In [1]: import numpy as np

In [2]: import numpy.linalg as la

In [3]: np.set_printoptions(suppress=True, linewidth=160)

In [4]: def rnd(a):
   ...:     return np.round(a, 4) + 0
   ...: 

In [5]: B = np.array([[0.6, -1.7, -1.3],
   ...:     [0.0, -0.2, -0.3],
   ...:     [1.5, 0.1, 0.7],
   ...:     [0.7, 0.5, -1.8],
   ...:     [-0.6, -0.9, -1.4],
   ...:     [-0.3, -0.2, 0.8]])

In [6]: C = np.array([[-1.1, -1.1, 0.0, -1.8, 0.1, 0.7, 0.1],
   ...:     [0.4, 1.3, -1.1, -0.5, 0.8, 0.5, 0.9],
   ...:     [0.2, -0.3, -2.2, -0.4, 0.4, 1.2, 0.5]])

In [7]: data = B @ C

In [8]: rnd(data)
Out[8]: 
array([[-1.6 , -2.48,  4.73,  0.29, -1.82, -1.99, -2.12],
       [-0.14, -0.17,  0.88,  0.22, -0.28, -0.46, -0.33],
       [-1.47, -1.73, -1.65, -3.03,  0.51,  1.94,  0.59],
       [-0.93,  0.42,  3.41, -0.79, -0.25, -1.42, -0.38],
       [ 0.02, -0.09,  4.07,  2.09, -1.34, -2.55, -1.57],
       [ 0.41, -0.17, -1.54,  0.32,  0.13,  0.65,  0.19]])

In [9]: B = data / la.norm(data, axis=1, keepdims=True)

In [10]: gram = B @ B.T

In [11]: np.argwhere(np.triu(np.abs(gram) > 0.95, 1))
Out[11]: 
array([[1, 4],
       [3, 5]])

In [12]: rnd(gram[2])
Out[12]: array([-0.2664, -0.546 ,  1.    , -0.3125, -0.7473,  0.3291])

In [13]: print(rnd(gram))
[[ 1.      0.9474 -0.2664  0.7916  0.8373 -0.8052]
 [ 0.9474  1.     -0.546   0.8412  0.9644 -0.8561]
 [-0.2664 -0.546   1.     -0.3125 -0.7473  0.3291]
 [ 0.7916  0.8412 -0.3125  1.      0.754  -0.9996]
 [ 0.8373  0.9644 -0.7473  0.754   1.     -0.7715]
 [-0.8052 -0.8561  0.3291 -0.9996 -0.7715  1.    ]]

In [14]: rnd(la.norm(B, axis=1))
Out[14]: array([1., 1., 1., 1., 1., 1.])

In [15]: left, sig, Vt = la.svd(gram)

In [16]: np.argmax(sig[:-1] / (sig[1:] + 1e-6)) + 1
Out[16]: np.int64(3)

In [17]: B = left[:, :3] @ np.diag(sig[:3]) @ Vt[:3]

In [18]: rnd(la.norm(gram - B, 2)), rnd(sig[3])
Out[18]: (np.float64(0.0), np.float64(0.0))

In [19]: print(la.matrix_rank(B))
3

In [20]: print(rnd(np.abs(gram - B).max()))
0.0

In [21]: rnd(B)
Out[21]: 
array([[ 1.    ,  0.9474, -0.2664,  0.7916,  0.8373, -0.8052],
       [ 0.9474,  1.    , -0.546 ,  0.8412,  0.9644, -0.8561],
       [-0.2664, -0.546 ,  1.    , -0.3125, -0.7473,  0.3291],
       [ 0.7916,  0.8412, -0.3125,  1.    ,  0.754 , -0.9996],
       [ 0.8373,  0.9644, -0.7473,  0.754 ,  1.    , -0.7715],
       [-0.8052, -0.8561,  0.3291, -0.9996, -0.7715,  1.    ]])

In [22]: print(rnd(la.norm(gram - B) / la.norm(gram)))
0.0

In [23]: la.matrix_rank(gram, rtol=0.05)
Out[23]: np.int64(3)

In [24]: rank = la.matrix_rank(B)

In [25]: rank
Out[25]: np.int64(3)

In [26]: null = la.svd(B)[2][rank:].T

In [27]: print([int(la.matrix_rank(np.delete(B, i, axis=0))) for i in range(6)])
[3, 3, 3, 3, 3, 3]

In [28]: [int(la.matrix_rank(B[:i])) for i in range(1, len(B) + 1)]
Out[28]: [1, 2, 3, 3, 3, 3]

In [29]: [int(la.matrix_rank(B[:, :j + 1])) for j in range(6)]
Out[29]: [1, 2, 3, 3, 3, 3]

In [30]: null.shape
Out[30]: (6, 3)

In [31]: print(la.matrix_rank(B.T @ B), la.matrix_rank(B @ B.T))
3 3

In [32]: rnd(la.norm(data, 2) / la.norm(data))
Out[32]: np.float64(0.8768)

In [33]: la.cond(data) > 100
Out[33]: np.True_

In [34]: [round(float(x), 4) for x in la.svd(data, compute_uv=False)[:3]]
Out[34]: [9.4439, 4.6411, 2.2967]

In [35]: np.argsort(-la.norm(data, axis=0).round(6), kind="stable")[:3]
Out[35]: array([2, 5, 3])

In [36]: left, sig, Vt = la.svd(data)

In [37]: rnd(sig)
Out[37]: array([9.4439, 4.6411, 2.2967, 0.    , 0.    , 0.    ])

In [38]: np.argmax(sig[:-1] / (sig[1:] + 1e-6)) + 1
Out[38]: np.int64(3)

In [39]: B = left[:, :3] @ np.diag(sig[:3]) @ Vt[:3]

In [40]: print(rnd(np.abs(data - B).max()))
0.0

In [41]: la.matrix_rank(B)
Out[41]: np.int64(3)

In [42]: la.matrix_rank(data, rtol=0.05)
Out[42]: np.int64(3)

In [43]: rnd(B)
Out[43]: 
array([[-1.6 , -2.48,  4.73,  0.29, -1.82, -1.99, -2.12],
       [-0.14, -0.17,  0.88,  0.22, -0.28, -0.46, -0.33],
       [-1.47, -1.73, -1.65, -3.03,  0.51,  1.94,  0.59],
       [-0.93,  0.42,  3.41, -0.79, -0.25, -1.42, -0.38],
       [ 0.02, -0.09,  4.07,  2.09, -1.34, -2.55, -1.57],
       [ 0.41, -0.17, -1.54,  0.32,  0.13,  0.65,  0.19]])

In [44]: arr = np.loadtxt("arr.csv", delimiter=",")

In [45]: arr
Out[45]: 
array([[-2., -1.,  0.,  1.],
       [ 2.,  3.,  4.,  5.],
       [ 6.,  7.,  8.,  9.],
       [10., 11., 12., 13.],
       [14., 15., 16., 17.],
       [18., 19., 20., 21.],
       [22., 23., 24., 25.],
       [26., 27., 28., 29.],
       [30., 31., 32., 33.],
       [34., 35., 36., 37.],
       [38., 39., 40., 41.]])

In [46]: rank = la.matrix_rank(arr)

In [47]: rank
Out[47]: np.int64(2)

In [48]: null = la.svd(arr)[2][rank:].T

In [49]: rnd(arr @ null)
Out[49]: 
array([[0., 0.],
       [0., 0.],
       [0., 0.],
       [0., 0.],
       [0., 0.],
       [0., 0.],
       [0., 0.],
       [0., 0.],
       [0., 0.],
       [0., 0.],
       [0., 0.]])

In [50]: rnd(null @ null.T)
Out[50]: 
array([[ 0.3, -0.4, -0.1,  0.2],
       [-0.4,  0.7, -0.2, -0.1],
       [-0.1, -0.2,  0.7, -0.4],
       [ 0.2, -0.1, -0.4,  0.3]])

In [51]: [int(la.matrix_rank(np.delete(arr, i, axis=0))) for i in range(11)]
Out[51]: [2, 2, 2, 2, 2, 2, 2, 2, 2, 2, 2]

In [52]: np.allclose(arr @ null, 0)
Out[52]: True

In [53]: la.matrix_rank(arr.T @ arr), la.matrix_rank(arr @ arr.T)
Out[53]: (np.int64(2), np.int64(2))

In [54]: Xc = arr - arr.mean(axis=0)

In [55]: V = la.svd(Xc)[2][:2]

In [56]: B = Xc - Xc @ V.T @ V

In [57]: la.norm(B, axis=1).round(6).argmax()
Out[57]: np.int64(0)

In [58]: rnd(la.norm(B) / la.norm(Xc))
Out[58]: np.float64(0.0)

In [59]: rnd(np.cov(Xc @ V.T, rowvar=False))
Out[59]: 
array([[704.,   0.],
       [  0.,   0.]])

In [60]: arr @ arr
ValueError: matmul: Input operand 1 has a mismatch in its core dimension 0, with gufunc signature (n?,k),(k,m?)->(n?,m?) (size 11 is different from 4)


In [61]: gram = arr.T @ arr

In [62]: rnd(la.svd(arr, compute_uv=False) ** 2)
Out[62]: array([23809.7377,    16.2623,     0.    ,     0.    ])

In [63]: A = np.load("block19.npy")

In [64]: A
Out[64]: 
array([[ 7, -8, -7,  6],
       [ 0,  6,  9, -6],
       [ 0,  0, -1,  5],
       [ 0,  0,  0,  4]])

In [65]: left, sig, Vt = la.svd(arr)

In [66]: V = Vt[:(sig > 1e-8).sum()]

In [67]: rng = np.random.default_rng(684004)

In [68]: x0 = arr[5] + 2 * arr[0] + rng.integers(2) * np.eye(4)[2]

In [69]: x0
Out[69]: array([14., 17., 20., 23.])

In [70]: rnd(V.T @ V)
Out[70]: 
array([[ 0.7,  0.4,  0.1, -0.2],
       [ 0.4,  0.3,  0.2,  0.1],
       [ 0.1,  0.2,  0.3,  0.4],
       [-0.2,  0.1,  0.4,  0.7]])

In [71]: print(np.allclose(V.T @ V @ x0, x0))
True

In [72]: rnd(la.norm(x0 - V.T @ V @ x0))
Out[72]: np.float64(0.0)

In [73]: la.matrix_rank(np.vstack([arr, x0]))
Out[73]: np.int64(2)

In [74]: rnd(np.diag(V.T @ V))
Out[74]: array([0.7, 0.3, 0.3, 0.7])

In [75]: la.cond(A) > 100
Out[75]: np.False_

In [76]: la.matrix_rank(A, rtol=0.1)
Out[76]: np.int64(3)

In [77]: print(rnd(la.norm(A, 2) / la.norm(A)))
0.927

In [78]: rnd(np.abs(la.svd(A)[2][-1]))
Out[78]: array([0.3732, 0.7512, 0.5407, 0.0637])

In [79]: round(np.log10(la.cond(A)))
Out[79]: 2

In [80]: F = np.load("dump.npy")

In [81]: F
Out[81]: 
array([[-0.3   , -0.7   , -0.3   ,  1.2   ,  0.    ,  1.5   ],
       [ 0.1   ,  1.1   ,  1.5   , -0.7   ,  1.4   , -0.1   ],
       [ 2.4   , -0.1   ,  0.4   ,  0.9   , -0.5   , -1.    ],
       [-0.8   ,  1.3   ,  0.3   ,  1.4   ,  1.3   , -0.9   ],
       [ 1.7   ,  0.    ,  0.8   ,  0.3   , -0.5   , -2.1   ],
       [-1.8   ,  1.7   , -2.3   ,  1.2   , -0.6   , -0.3   ],
       [ 1.3   , -0.5   ,  2.3   ,  0.4   ,  2.    ,  0.4   ],
       [-0.8   , -1.3   , -0.9   , -0.8   , -1.3   ,  0.4   ],
       [ 1.1   , -0.1   , -1.1   ,  0.9   ,  1.8   ,  0.2   ],
       [ 0.1189,  1.0693,  1.4909, -0.7151,  1.4057, -0.1141],
       [ 0.2   , -0.5   ,  0.8   , -1.8   ,  0.4   ,  2.3   ],
       [-1.9   ,  0.6   , -0.1   , -1.3   ,  0.6   ,  0.4   ],
       [ 1.5   ,  1.1   , -1.1   ,  0.3   , -0.2   , -0.8   ],
       [-0.9   , -0.1   , -0.1   , -0.2   ,  0.7   ,  0.5   ]])

In [82]: hat = F @ la.solve(F.T @ F, F.T)

In [83]: rnd(hat @ F[:, 2])
Out[83]: array([-0.3   ,  1.5   ,  0.4   ,  0.3   ,  0.8   , -2.3   ,  2.3   , -0.9   , -1.1   ,  1.4909,  0.8   , -0.1   , -1.1   , -0.1   ])

In [84]: np.allclose(hat @ hat, hat)
Out[84]: True

In [85]: la.matrix_rank(np.eye(14) - hat)
Out[85]: np.int64(8)

In [86]: x0 = np.array([2, 3, 3, -3, -2, 3])

In [87]: target = F @ x0

In [88]: rnd(la.pinv(F) @ F)
Out[88]: 
array([[1., 0., 0., 0., 0., 0.],
       [0., 1., 0., 0., 0., 0.],
       [0., 0., 1., 0., 0., 0.],
       [0., 0., 0., 1., 0., 0.],
       [0., 0., 0., 0., 1., 0.],
       [0., 0., 0., 0., 0., 1.]])

In [89]: rnd(la.lstsq(F, target)[0])
Out[89]: array([ 2.,  3.,  3., -3., -2.,  3.])

In [90]: la.solve(F, target)
LinAlgError: Last 2 dimensions of the array must be square


In [91]: target = target + 0.02 * rng.normal(size=14)

In [92]: rnd(target)
Out[92]: array([-2.7015,  7.0043,  0.9952, -6.2973, -0.3981, -8.6812,  3.9807, -2.0147, -7.0868,  6.9505, 12.7944,  1.6201,  0.1112, -1.7184])

In [93]: beta, *_ = la.lstsq(F, target)

In [94]: rnd(la.norm(target - F @ beta))
Out[94]: np.float64(0.0409)

In [95]: [round(float(la.norm(la.solve(F.T @ F + lam * np.eye(6), F.T @ target))), 2) for lam in (0, 1, 10, 100)]
Out[95]: [6.64, 5.44, 3.01, 0.8]

In [96]: rnd(F.T @ (target - F @ beta))
Out[96]: array([0., 0., 0., 0., 0., 0.])

In [97]: th = np.radians(60)

In [98]: Rm = np.eye(6)

In [99]: Rm[3, 3] = Rm[0, 0] = np.cos(th)

In [100]: Rm[3, 0], Rm[0, 3] = -np.sin(th), np.sin(th)

In [101]: rnd(Rm)
Out[101]: 
array([[ 0.5  ,  0.   ,  0.   ,  0.866,  0.   ,  0.   ],
       [ 0.   ,  1.   ,  0.   ,  0.   ,  0.   ,  0.   ],
       [ 0.   ,  0.   ,  1.   ,  0.   ,  0.   ,  0.   ],
       [-0.866,  0.   ,  0.   ,  0.5  ,  0.   ,  0.   ],
       [ 0.   ,  0.   ,  0.   ,  0.   ,  1.   ,  0.   ],
       [ 0.   ,  0.   ,  0.   ,  0.   ,  0.   ,  1.   ]])

In [102]: B = F @ Rm.T

In [103]: rnd(la.det(Rm)), np.trace(Rm)
Out[103]: (np.float64(1.0), np.float64(5.0))

In [104]: rnd(la.svd(F, compute_uv=False)), rnd(la.svd(B, compute_uv=False))
Out[104]: 
(array([5.8077, 5.2914, 4.3998, 3.2621, 2.2914, 1.4877]),
 array([5.8077, 5.2914, 4.3998, 3.2621, 2.2914, 1.4877]))

In [105]: np.allclose(la.norm(F, axis=1), la.norm(B, axis=1))
Out[105]: True

In [106]: print(np.allclose(F @ F.T, B @ B.T))
True

In [107]: x0 = np.array([6, 6, 8, 7, 6, 9])

In [108]: rnd(np.abs(la.eigvals(Rm)))
Out[108]: array([1., 1., 1., 1., 1., 1.])

In [109]: print(rnd(la.inv(Rm)))
[[ 0.5    0.     0.    -0.866  0.     0.   ]
 [ 0.     1.     0.     0.     0.     0.   ]
 [ 0.     0.     1.     0.     0.     0.   ]
 [ 0.866  0.     0.     0.5    0.     0.   ]
 [ 0.     0.     0.     0.     1.     0.   ]
 [ 0.     0.     0.     0.     0.     1.   ]]

In [110]: [p for p in range(1, 25) if np.allclose(la.matrix_power(Rm, p), np.eye(6))]
Out[110]: [6, 12, 18, 24]

In [111]: rnd(la.norm(x0)), rnd(la.norm(Rm @ x0))
Out[111]: (np.float64(17.3781), np.float64(17.3781))

In [112]: print(rnd(np.sort(np.abs(np.degrees(np.angle(la.eigvals(Rm)))))))
[ 0.  0.  0.  0. 60. 60.]

In [113]: K = np.loadtxt("test18.csv", delimiter=",")

In [114]: print(rnd(K))
[[ 0.933  -0.7847  0.3764 -0.2591 -1.2139  0.328  -0.0911  0.3646  0.754   0.0107 -0.118 ]
 [ 0.0622  0.6133 -1.4044 -0.2668 -0.3422 -0.243  -0.7055 -0.0869  0.6233 -0.5681 -0.4285]
 [-0.311   0.304   0.4699 -1.6025 -0.3507  0.1433 -0.3688  0.0051 -0.7254 -0.4325  0.1709]
 [ 0.311   0.7136  0.9488 -0.0536  0.3786 -1.0044  0.0742  0.5994  0.5173 -0.3569 -0.7609]
 [ 0.8086  0.0873  0.5072  0.2456  0.6678  0.2976 -1.0636 -0.7668  0.2204 -0.5331  0.6591]
 [-0.1244  0.554   0.3116 -0.1792 -0.3854  0.1997  0.8889 -1.4701  0.5832  0.0032 -0.2618]
 [ 1.3061  0.4786 -0.545  -0.3237  0.3543  0.1914  1.0151  0.3005 -0.4286 -0.2083  0.3915]
 [-0.4976  0.6262  0.2814  0.7774 -0.5568  0.7608  0.2452  0.5677 -0.0008 -1.1183  0.3937]
 [-0.4976 -0.0097 -0.0512 -0.6726  0.7729  0.5429  0.2297  0.5172  1.2793  0.2505  0.6209]
 [ 0.      0.6995  0.0508  0.1474 -0.7151 -0.8738 -0.1531  0.0558  0.1278  0.7162  1.2867]
 [ 0.2488  0.9906  0.1701  0.1231 -0.0647  1.0009 -0.514   0.2607 -0.1544  1.0995 -0.5848]]

In [115]: Xc = (F - F.mean(axis=0)) / F.std(axis=0)

In [116]: np.argwhere(np.abs(Xc) > 2)
Out[116]: 
array([[ 4,  5],
       [ 5,  2],
       [10,  5]])

In [117]: beta = la.lstsq(np.delete(Xc, 3, axis=1), Xc[:, 3])[0]

In [118]: rnd(beta)
Out[118]: array([ 0.2098, -0.1437, -0.6414,  0.4259, -0.4751])

In [119]: print(rnd(1 - np.var(Xc[:, 3] - np.delete(Xc, 3, axis=1) @ beta)))
0.4248

In [120]: M = np.loadtxt("case7.csv", delimiter=",")

In [121]: rnd(M)
Out[121]: 
array([[-0.3913,  0.0734, -0.5788, -0.328 ,  1.1739, -1.6395,  0.385 , -0.7491,  1.884 ,  0.2726],
       [-0.4198,  0.1546, -0.5451, -0.5709,  1.2593, -1.6408,  0.5562, -0.6941,  1.7515,  0.1998],
       [-0.1913, -0.3018, -0.6207,  0.8153,  0.574 , -1.3269, -0.4497, -0.854 ,  2.1219,  0.5461],
       [ 0.4085, -0.1206,  0.5602,  0.4696, -1.2256,  1.6431, -0.4851,  0.7184, -1.8104, -0.2308],
       [ 0.1827, -0.6549, -0.3504,  1.9462, -0.5482, -0.1998, -1.3522, -0.5467,  1.327 ,  0.6313],
       [ 0.0972,  0.4237,  0.5858, -1.1953, -0.2917,  1.0949,  0.7391,  0.8245, -2.0395, -0.6079],
       [-0.2709,  0.6825,  0.231 , -2.052 ,  0.8127, -0.1524,  1.4597,  0.3939, -0.9418, -0.5833],
       [-0.4664,  0.3672, -0.4101, -1.1989,  1.3991, -1.5188,  0.9872, -0.4887,  1.2508, -0.017 ],
       [-0.0501, -0.4761, -0.5595,  1.3605,  0.1502, -0.965 , -0.8678, -0.7971,  1.9672,  0.6282],
       [ 0.469 , -0.3989,  0.3828,  1.2914, -1.407 ,  1.4814, -1.0488,  0.4487, -1.1526,  0.0533],
       [ 0.3014,  0.1224,  0.6248, -0.2643, -0.9043,  1.5412,  0.0414,  0.8355, -2.0874, -0.4287],
       [ 0.0314, -0.5539, -0.5016,  1.6095, -0.0942, -0.7209, -1.0661, -0.7315,  1.7973,  0.6479],
       [-0.4225,  0.625 , -0.0792, -1.9309,  1.2676, -0.9212,  1.4467, -0.0205,  0.0937, -0.3727],
       [ 0.3822, -0.6629, -0.026 ,  2.0284, -1.1465,  0.6814, -1.4928, -0.1225,  0.2624,  0.4564],
       [ 0.4442, -0.2417,  0.4986,  0.8298, -1.3326,  1.6147, -0.7362,  0.6216, -1.5755, -0.1159],
       [ 0.445 , -0.5852,  0.1565,  1.8225, -1.335 ,  1.0839, -1.3856,  0.1271, -0.3585,  0.3032],
       [-0.3675,  0.6709,  0.0584, -2.0471,  1.1025, -0.6032,  1.4987,  0.1661, -0.3711, -0.4797],
       [ 0.4658, -0.362 ,  0.4143,  1.1837, -1.3974,  1.5243, -0.977 ,  0.495 , -1.2662,  0.0111],
       [ 0.0551,  0.4707,  0.5626, -1.3435, -0.1654,  0.9793,  0.8544,  0.8004, -1.9759, -0.6264],
       [-0.3923,  0.6559,  0.0021, -2.0112,  1.1769, -0.7378,  1.486 ,  0.0902, -0.1818, -0.4385],
       [ 0.4681, -0.3866,  0.3936,  1.2556, -1.4044,  1.4966, -1.025 ,  0.4645, -1.1915,  0.0391],
       [ 0.4584, -0.3099,  0.454 ,  1.0311, -1.3751,  1.572 , -0.874 ,  0.5539, -1.4105, -0.0456],
       [-0.344 , -0.0376, -0.6109,  0.0066,  1.0321, -1.6002,  0.1456, -0.806 ,  2.0193,  0.3645],
       [ 0.3019, -0.6848, -0.1815,  2.0677, -0.9058,  0.288 , -1.4836, -0.3293,  0.7797,  0.5574],
       [-0.3584, -0.006 , -0.6034, -0.0888,  1.0753, -1.6157,  0.2143, -0.7919,  1.9861,  0.3392],
       [ 0.4594, -0.3161,  0.4496,  1.0492, -1.3782,  1.5671, -0.8863,  0.5473, -1.3943, -0.039 ],
       [ 0.4136, -0.1357,  0.5537,  0.5145, -1.2409,  1.6426, -0.5167,  0.7079, -1.7849, -0.2172],
       [-0.4211,  0.627 , -0.0748, -1.936 ,  1.2632, -0.9118,  1.4494, -0.0145,  0.0789, -0.3764],
       [ 0.4665, -0.5018,  0.2757,  1.5879, -1.3995,  1.31  , -1.2416,  0.2946, -0.7729,  0.1814],
       [-0.47  ,  0.4561, -0.3272, -1.457 ,  1.4101, -1.3969,  1.1575, -0.3682,  0.9546, -0.1223],
       [ 0.1767,  0.3224,  0.6169, -0.879 , -0.5302,  1.2935,  0.4977,  0.8518, -2.115 , -0.5577],
       [ 0.0738,  0.4504,  0.5734, -1.2793, -0.2215,  1.0315,  0.8043,  0.8119, -2.0061, -0.6188],
       [ 0.3108, -0.6845, -0.1665,  2.0697, -0.9325,  0.3282, -1.4887, -0.3095,  0.73  ,  0.5488],
       [-0.0725, -0.4519, -0.5727,  1.2839,  0.2175, -1.0278, -0.8079, -0.8111,  2.004 ,  0.6194],
       [-0.0697,  0.585 ,  0.4688, -1.7107,  0.2092,  0.5975,  1.149 ,  0.6927, -1.6978, -0.6505],
       [-0.1507,  0.6387,  0.3874, -1.8897,  0.4522,  0.3179,  1.3013,  0.5931, -1.4445, -0.641 ],
       [-0.0484,  0.5681,  0.4875, -1.6556,  0.1451,  0.6669,  1.1036,  0.7149, -1.7548, -0.6496],
       [ 0.4283, -0.1822,  0.5315,  0.6533, -1.2848,  1.6357, -0.6138,  0.6726, -1.6995, -0.1738],
       [ 0.3851, -0.6611, -0.0192,  2.0238, -1.1553,  0.6975, -1.4911, -0.1134,  0.2395,  0.4514],
       [ 0.4682, -0.4861,  0.2943,  1.5429, -1.4047,  1.3422, -1.2129,  0.3211, -0.8383,  0.1605],
       [-0.467 ,  0.3736, -0.4048, -1.2176,  1.401 , -1.5117,  0.9997, -0.4809,  1.2316, -0.0242],
       [ 0.1944, -0.6601, -0.3362,  1.9645, -0.5831, -0.1558, -1.3692, -0.5288,  1.2816,  0.6268]])

In [122]: dist = la.norm(M[:, None] - M[None], axis=-1)

In [123]: dist.mean(axis=1).argmax()
Out[123]: np.int64(1)

In [124]: rnd(dist[:5, :5])
Out[124]: 
array([[0.    , 0.3605, 1.6693, 5.9964, 3.8237],
       [0.3605, 0.    , 2.0125, 5.9981, 4.0946],
       [1.6693, 2.0125, 0.    , 5.7015, 2.3863],
       [5.9964, 5.9981, 5.7015, 0.    , 4.4878],
       [3.8237, 4.0946, 2.3863, 4.4878, 0.    ]])

In [125]: print(np.flatnonzero(dist[26] < dist.mean() / 2))
[ 3  9 10 14 17 20 21 25 26 28 37 39]

In [126]: la.matrix_rank(dist ** 2)
Out[126]: np.int64(3)
